$ python3 -q
>>> import numpy as np
>>> import numpy.linalg as la
>>> np.set_printoptions(precision=3, suppress=True, linewidth=100)
>>> mat = np.loadtxt("layer13.csv", delimiter=",")
>>> mat
array([[ 0.,  0., -1.,  0., -2.,  3.,  0.,  0.,  0.],
       [ 0.,  1.,  0., -1.,  0.,  0., -3.,  1., -5.],
       [-2.,  0., -2.,  0.,  4.,  4.,  0.,  0.,  0.],
       [ 0.,  2.,  0., -4.,  0.,  0.,  5.,  0.,  0.],
       [-3.,  0.,  2.,  0.,  2.,  2.,  0.,  0.,  0.],
       [ 3.,  0., -3.,  0., -3., -2.,  0.,  0.,  0.],
       [ 0., -3.,  0.,  5.,  0.,  0.,  4., -4., -4.],
       [ 0., -2.,  0.,  1.,  0.,  0., -3., -4., -1.],
       [ 0., -4.,  0.,  2.,  0.,  0.,  2.,  2., -1.]])
>>> out = np.array([[2, 2],
...     [2, 0],
...     [0, -2],
...     [2, 0],
...     [-1, -2],
...     [2, -1],
...     [2, 2],
...     [-1, 0],
...     [-1, -2]])
>>> out.T @ mat.T
array([[  8.,  -2.,   0.,   6.,  -4.,   5.,  20.,  -3.,  -1.],
       [  3.,   4., -12.,  10., -16.,  20.,  16.,  -4.,   6.]])
>>> np.einsum("ik,kj->ij", mat, out)
array([[  8.,   3.],
       [ -2.,   4.],
       [  0., -12.],
       [  6.,  10.],
       [ -4., -16.],
       [  5.,  20.],
       [ 20.,  16.],
       [ -3.,  -4.],
       [ -1.,   6.]])
>>> np.flatnonzero(la.matrix_power((mat != 0) + (mat.T != 0) + np.eye(9), 9)[3])
array([1, 3, 6, 7, 8])
>>> mat @ mat
array([[ 17.,   0., -11.,   0., -17., -14.,   0.,   0.,   0.],
       [  0.,  26.,   0., -21.,   0.,   0., -33.,  -1.,  11.],
       [  4.,   0.,   2.,   0.,  -8., -14.,   0.,   0.,   0.],
       [  0., -21.,   0.,  39.,   0.,   0.,  -6., -18., -30.],
       [ -4.,   0.,  -3.,   0.,  12.,  -1.,   0.,   0.,   0.],
       [  9.,   0.,   3.,   0., -18.,  -5.,   0.,   0.,   0.],
       [  0.,  19.,   0.,  -9.,   0.,   0.,  54., -11.,   7.],
       [  0.,  21.,   0., -23.,   0.,   0.,   9.,  24.,  27.],
       [  0.,  -6.,   0.,   6.,   0.,   0.,  22., -22.,  11.]])
>>> data = np.loadtxt("arr.csv", delimiter=",")
>>> print(data)
[[0.167 0.    0.111 0.111 0.111 0.167 0.    0.167 0.111 0.056]
 [0.062 0.125 0.062 0.062 0.125 0.062 0.125 0.125 0.062 0.188]
 [0.045 0.    0.182 0.136 0.045 0.136 0.045 0.136 0.136 0.136]
 [0.176 0.059 0.176 0.118 0.    0.118 0.176 0.059 0.059 0.059]
 [0.111 0.167 0.056 0.056 0.056 0.056 0.167 0.167 0.056 0.111]
 [0.083 0.125 0.042 0.083 0.125 0.167 0.125 0.042 0.083 0.125]
 [0.056 0.056 0.056 0.167 0.111 0.167 0.111 0.    0.167 0.111]
 [0.115 0.038 0.115 0.115 0.077 0.115 0.077 0.154 0.077 0.115]
 [0.2   0.133 0.067 0.133 0.067 0.067 0.    0.    0.133 0.2  ]
 [0.167 0.    0.111 0.111 0.111 0.056 0.111 0.111 0.056 0.167]]
>>> O, R = la.qr(data)
>>> print(O.shape, R.shape)
(10, 10) (10, 10)
>>> round(abs(R[0, 0]), 3), round(float(la.norm(data[:, 0])), 3)
(np.float64(0.41), 0.41)
>>> E = np.load("sample2.npy")
>>> E
array([[ 0.,  0.,  0.,  2., -1.,  4.],
       [ 0.,  0.,  0.,  0.,  2.,  2.],
       [ 0.,  0.,  0.,  1.,  0., -2.],
       [ 2.,  0.,  1.,  0.,  0.,  0.],
       [-1.,  2.,  0.,  0.,  0.,  0.],
       [ 4.,  2., -2.,  0.,  0.,  0.]])
>>> def softmax(z):
...     e = np.exp(z - z.max(axis=-1, keepdims=True))
...     return e / e.sum(axis=-1, keepdims=True)
... 
>>> softmax(E[5] + 3)
array([0.838, 0.113, 0.002, 0.015, 0.015, 0.015])
>>> att = E @ E.T / np.sqrt(6)
>>> print(softmax(att).round(6).argmax(axis=1))
[0 1 2 5 4 5]
>>> np.round(softmax(att)[5] @ E, 3) + 0
array([ 3.998,  1.998, -1.998,  0.   ,  0.   ,  0.   ])
>>> M = np.load("m.npy")
>>> M
array([[0, 0, 0, 1, 0, 0],
       [0, 0, 1, 0, 0, 0],
       [0, 0, 0, 0, 1, 0],
       [0, 1, 0, 0, 0, 0],
       [1, 0, 0, 0, 0, 0],
       [0, 0, 0, 0, 0, 1]])
>>> la.matrix_power(M, 2)
array([[0, 1, 0, 0, 0, 0],
       [0, 0, 0, 0, 1, 0],
       [1, 0, 0, 0, 0, 0],
       [0, 0, 1, 0, 0, 0],
       [0, 0, 0, 1, 0, 0],
       [0, 0, 0, 0, 0, 1]])
>>> M @ np.ones(6)
array([1., 1., 1., 1., 1., 1.])
>>> np.sort(np.abs(la.eigvals(M)))[::-1]
array([1., 1., 1., 1., 1., 1.])
>>> la.matrix_power(M, 100)
array([[1, 0, 0, 0, 0, 0],
       [0, 1, 0, 0, 0, 0],
       [0, 0, 1, 0, 0, 0],
       [0, 0, 0, 1, 0, 0],
       [0, 0, 0, 0, 1, 0],
       [0, 0, 0, 0, 0, 1]])
>>> M.sum(axis=1)
array([1, 1, 1, 1, 1, 1])
>>> pr = np.eye(6)[4]
>>> for _ in range(4):
...     pr = pr @ M
...     print(pr.round(3))
... 
[1. 0. 0. 0. 0. 0.]
[0. 0. 0. 1. 0. 0.]
[0. 1. 0. 0. 0. 0.]
[0. 0. 1. 0. 0. 0.]
